In [1]: import numpy as np

In [2]: import numpy.linalg as la

In [3]: np.set_printoptions(precision=1, suppress=True, linewidth=120)

In [4]: W0 = np.load("arr.npy")

In [5]: W0
Out[5]: 
array([[2, 4, 4, 4, 4, 0],
       [0, 3, 1, 5, 1, 1],
       [0, 0, 1, 0, 0, 5],
       [0, 0, 0, 1, 5, 4],
       [0, 0, 0, 0, 5, 1],
       [0, 0, 0, 0, 0, 2]])

In [6]: x = np.array([1, 1, 4, 4, 5, 1])

In [7]: rhs = W0 @ x

In [8]: rhs
Out[8]: array([58, 33,  9, 33, 26,  2])

In [9]: la.solve(W0, rhs + W0[:, 0])
Out[9]: array([2., 1., 4., 4., 5., 1.])

In [10]: r0, g = W0[1], W0[5]

In [11]: r0 @ r0
Out[11]: np.int64(37)

In [12]: pr = (r0 @ g) / (r0 @ r0) * r0

In [13]: round(float((g - pr) @ r0), 1)
Out[13]: 0.0

In [14]: np.outer(r0, g)
Out[14]: 
array([[ 0,  0,  0,  0,  0,  0],
       [ 0,  0,  0,  0,  0,  6],
       [ 0,  0,  0,  0,  0,  2],
       [ 0,  0,  0,  0,  0, 10],
       [ 0,  0,  0,  0,  0,  2],
       [ 0,  0,  0,  0,  0,  2]])

In [15]: round(la.norm(r0 + g) ** 2 + la.norm(r0 - g) ** 2, 1)
Out[15]: np.float64(82.0)

In [16]: x = np.array([-1, -3, -1, -1, 0, 0])

In [17]: rhs = W0 @ x

In [18]: coef, lr = np.zeros(6), 1 / la.norm(W0, 2) ** 2

In [19]: for i in range(30):
    ...:     coef -= lr * W0.T @ (W0 @ coef - rhs)
    ...:     if i % 10 == 0: print(i, round(la.norm(W0 @ coef - rhs), 1))
    ...: 
0 9.1
10 1.1
20 0.7

In [20]: round(la.cond(W0), 1)
Out[20]: np.float64(55.8)

In [21]: x = np.array([0, -1, 0, -2, 1, -1])

In [22]: la.norm(W0 @ x) <= la.norm(W0, 2) * la.norm(x) + 1e-9
Out[22]: np.True_

In [23]: (W0 * x).sum(axis=1)
Out[23]: array([ -8, -13,  -5,  -1,   4,  -2])

In [24]: W0 @ np.eye(6)[2]
Out[24]: array([4., 1., 1., 0., 0., 0.])

In [25]: np.einsum("ij,j->i", W0, x)
Out[25]: array([ -8, -13,  -5,  -1,   4,  -2])

In [26]: W0 @ x
Out[26]: array([ -8, -13,  -5,  -1,   4,  -2])

In [27]: (W0 @ x).argmax()
Out[27]: np.int64(4)

In [28]: W0 @ np.ones(6)
Out[28]: array([18., 11.,  6., 10.,  6.,  2.])
